$ python -q
>>> import numpy as np
>>> np.set_printoptions(precision=2, suppress=True, linewidth=100, sign=" ")
>>> E = np.load("x.npy")
>>> E
array([[ 0.4 ,  0.4 ,  0.2 ],
       [ 0.25,  0.25,  0.5 ],
       [ 0.  ,  0.33,  0.67]])
>>> # rows sum to 1
>>> M2 = np.linalg.inv(E)
>>> round(float(np.linalg.slogdet(E)[0]), 2)
-1.0
>>> round(np.linalg.cond(E), 2)
np.float64(9.35)
>>> np.round(np.linalg.inv(M2), 2) + 0
array([[ 0.4 ,  0.4 ,  0.2 ],
       [ 0.25,  0.25,  0.5 ],
       [ 0.  ,  0.33,  0.67]])
>>> np.round(E @ M2, 2) + 0
array([[ 1.,  0.,  0.],
       [ 0.,  1.,  0.],
       [ 0.,  0.,  1.]])
>>> (np.abs(M2) > 1e-9).astype(int)
array([[ 1,  1,  1],
       [ 1,  1,  1],
       [ 1,  1,  0]])
>>> M2.round(2) + 0
array([[-0.05,  4.08, -3.03],
       [ 3.38, -5.41,  3.03],
       [-1.67,  2.67,  0.  ]])
>>> round(np.linalg.det(E[::-1]), 2)
np.float64(0.05)
>>> np.einsum("ii->", E)
np.float64(1.32)
>>> np.kron(np.eye(2, dtype=int), E)
array([[ 0.4 ,  0.4 ,  0.2 ,  0.  ,  0.  ,  0.  ],
       [ 0.25,  0.25,  0.5 ,  0.  ,  0.  ,  0.  ],
       [ 0.  ,  0.33,  0.67,  0.  ,  0.  ,  0.  ],
       [ 0.  ,  0.  ,  0.  ,  0.4 ,  0.4 ,  0.2 ],
       [ 0.  ,  0.  ,  0.  ,  0.25,  0.25,  0.5 ],
       [ 0.  ,  0.  ,  0.  ,  0.  ,  0.33,  0.67]])
>>> np.linalg.eigvals(E)
array([-0.11,  0.43,  1.  ])
>>> M2 = E / np.linalg.norm(E, axis=1, keepdims=True)
>>> C2 = M2 @ M2.T
>>> np.linalg.norm(M2, axis=1)
array([ 1.,  1.,  1.])
>>> round(float(np.degrees(np.arccos(np.clip(C2[0, 1], -1, 1)))), 2)
35.26
>>> ang = np.radians(15)
>>> r_ = np.eye(3)
>>> r_[1, 1] = r_[2, 2] = np.cos(ang)
>>> r_[1, 2], r_[2, 1] = -np.sin(ang), np.sin(ang)
>>> r_
array([[ 1.  ,  0.  ,  0.  ],
       [ 0.  ,  0.97, -0.26],
       [ 0.  ,  0.26,  0.97]])
>>> M2 = E @ r_.T
>>> round(float(np.linalg.det(r_)), 2), round(float(np.trace(r_)), 2)
(1.0, 2.93)
>>> M2
array([[ 0.4 ,  0.33,  0.3 ],
       [ 0.25,  0.11,  0.55],
       [ 0.  ,  0.15,  0.73]])
>>> rng = np.random.default_rng(2730)
>>> z = rng.permutation(3)
>>> z
array([ 2,  0,  1])
>>> M2 = E[z][:, z]
>>> np.trace(M2)
np.float64(1.32)
>>> M2
array([[ 0.67,  0.  ,  0.33],
       [ 0.2 ,  0.4 ,  0.4 ],
       [ 0.5 ,  0.25,  0.25]])
>>> np.sort(np.abs(np.linalg.eigvals(M2)))
array([ 0.11,  0.43,  1.  ])
>>> K = np.load("case4.npy")
>>> K
array([[ 0.,  1.,  1.,  1.],
       [ 1.,  0.,  1.,  1.],
       [ 1.,  1.,  0.,  1.],
       [ 1.,  1.,  1.,  0.]])
>>> evals, vecs = np.linalg.eigh(K)
>>> np.unique(evals.round(6) + 0, return_counts=True)[1]
array([ 3,  1])
>>> np.round(vecs.T @ vecs, 2) + 0
array([[ 1.,  0.,  0.,  0.],
       [ 0.,  1.,  0.,  0.],
       [ 0.,  0.,  1.,  0.],
       [ 0.,  0.,  0.,  1.]])
>>> (evals > 1e-8).sum(), (evals < -1e-8).sum()
(np.int64(1), np.int64(3))
>>> np.round(vecs @ np.diag(evals) @ vecs.T, 2) + 0
array([[ 0.,  1.,  1.,  1.],
       [ 1.,  0.,  1.,  1.],
       [ 1.,  1.,  0.,  1.],
       [ 1.,  1.,  1.,  0.]])
>>> mat = np.array([[-10, -5, 10, 5], [-8, -4, 8, 4]])
>>> mat
array([[-10,  -5,  10,   5],
       [ -8,  -4,   8,   4]])
>>> rank = np.linalg.matrix_rank(mat)
>>> rank
np.int64(1)
>>> ns = np.linalg.svd(mat)[2][rank:].T
>>> np.linalg.matrix_rank(mat.T @ mat), np.linalg.matrix_rank(mat @ mat.T)
(np.int64(1), np.int64(1))
>>> ns.shape
(4, 3)
>>> [int(np.linalg.matrix_rank(mat[:i])) for i in range(1, len(mat) + 1)]
[1, 1]
>>> ns @ ns.T
array([[ 0.6, -0.2,  0.4,  0.2],
       [-0.2,  0.9,  0.2,  0.1],
       [ 0.4,  0.2,  0.6, -0.2],
       [ 0.2,  0.1, -0.2,  0.9]])
>>> np.allclose(mat @ ns, 0)
True
>>> x0 = np.array([-1, 5, -1])
>>> y = E @ x0
>>> beta, lr = np.zeros(3), 1 / np.linalg.norm(E, 2) ** 2
>>> for i in range(12):
...     beta -= lr * E.T @ (E @ beta - y)
...     if i % 2 == 0: print(i, round(np.linalg.norm(E @ beta - y), 2))
... 
0 0.71
2 0.62
4 0.56
6 0.52
8 0.5
10 0.48
>>> beta
array([ 1.08,  1.66,  0.39])
>>> Uu, sig, Vh = np.linalg.svd(mat)
>>> vecs = Vh[:(sig > 1e-8).sum()]
>>> x0 = mat[0] + 4 * mat[1] + rng.integers(2) * np.eye(4)[0]
>>> x0
array([-42., -21.,  42.,  21.])
>>> vecs.T @ vecs
array([[ 0.4,  0.2, -0.4, -0.2],
       [ 0.2,  0.1, -0.2, -0.1],
       [-0.4, -0.2,  0.4,  0.2],
       [-0.2, -0.1,  0.2,  0.1]])
>>> [round(float(x), 2) for x in np.linalg.svd(mat, compute_uv=False)[:3]]
[20.25, 0.0]
>>> np.linalg.matrix_rank(mat, rtol=0.1)
np.int64(1)
>>> np.argsort(-np.linalg.norm(mat, axis=0).round(6), kind="stable")[:3]
array([ 0,  2,  1])
>>> basis = np.array([[7, 9, 7]])
>>> data = rng.normal(size=(14, 1)) @ basis + np.array([1, -1, 3])
>>> data
array([[10.13, 10.74, 12.13],
       [ 4.92,  4.05,  6.92],
       [13.15, 14.62, 15.15],
       [-1.96, -4.81,  0.04],
       [-1.11, -3.71,  0.89],
       [-5.75, -9.68, -3.75],
       [ 0.24, -1.98,  2.24],
       [-2.7 , -5.75, -0.7 ],
       [ 9.15,  9.48, 11.15],
       [ 3.4 ,  2.09,  5.4 ],
       [ 0.04, -2.24,  2.04],
       [-2.92, -6.04, -0.92],
       [ 3.44,  2.14,  5.44],
       [11.71, 12.77, 13.71]])
>>> blk = np.stack([mat, -2 * mat, mat[::-1]])
>>> np.einsum("bij,cij->bc", blk, blk)
array([[ 410, -820,  400],
       [-820, 1640, -800],
       [ 400, -800,  410]])
>>> blk.shape
(3, 2, 4)
>>> (blk @ mat.T).shape
(3, 2, 2)
>>> blk.sum(axis=0)
array([[ 2,  1, -2, -1],
       [-2, -1,  2,  1]])
>>> np.linalg.matrix_rank(blk)
array([ 1,  1,  1])
>>> Uu, sig, Vh = np.linalg.svd(data)
>>> sig.round(2) + 0
array([ 46.19,  10.1 ,   0.  ])
>>> np.argmax(sig[:-1] / (sig[1:] + 1e-6)) + 1
np.int64(2)
>>> M2 = Uu[:, :2] @ np.diag(sig[:2]) @ Vh[:2]
>>> round(np.linalg.norm(data - M2) / np.linalg.norm(data), 2)
np.float64(0.0)
>>> np.round(np.abs(data - M2).max(), 2)
np.float64(0.0)
>>> round(float(np.linalg.norm(data - M2, 2)), 2), np.round(sig[2], 2)
(0.0, np.float64(0.0))
>>> M2
array([[10.13, 10.74, 12.13],
       [ 4.92,  4.05,  6.92],
       [13.15, 14.62, 15.15],
       [-1.96, -4.81,  0.04],
       [-1.11, -3.71,  0.89],
       [-5.75, -9.68, -3.75],
       [ 0.24, -1.98,  2.24],
       [-2.7 , -5.75, -0.7 ],
       [ 9.15,  9.48, 11.15],
       [ 3.4 ,  2.09,  5.4 ],
       [ 0.04, -2.24,  2.04],
       [-2.92, -6.04, -0.92],
       [ 3.44,  2.14,  5.44],
       [11.71, 12.77, 13.71]])
>>> np.linalg.matrix_rank(data, rtol=0.05)
np.int64(2)
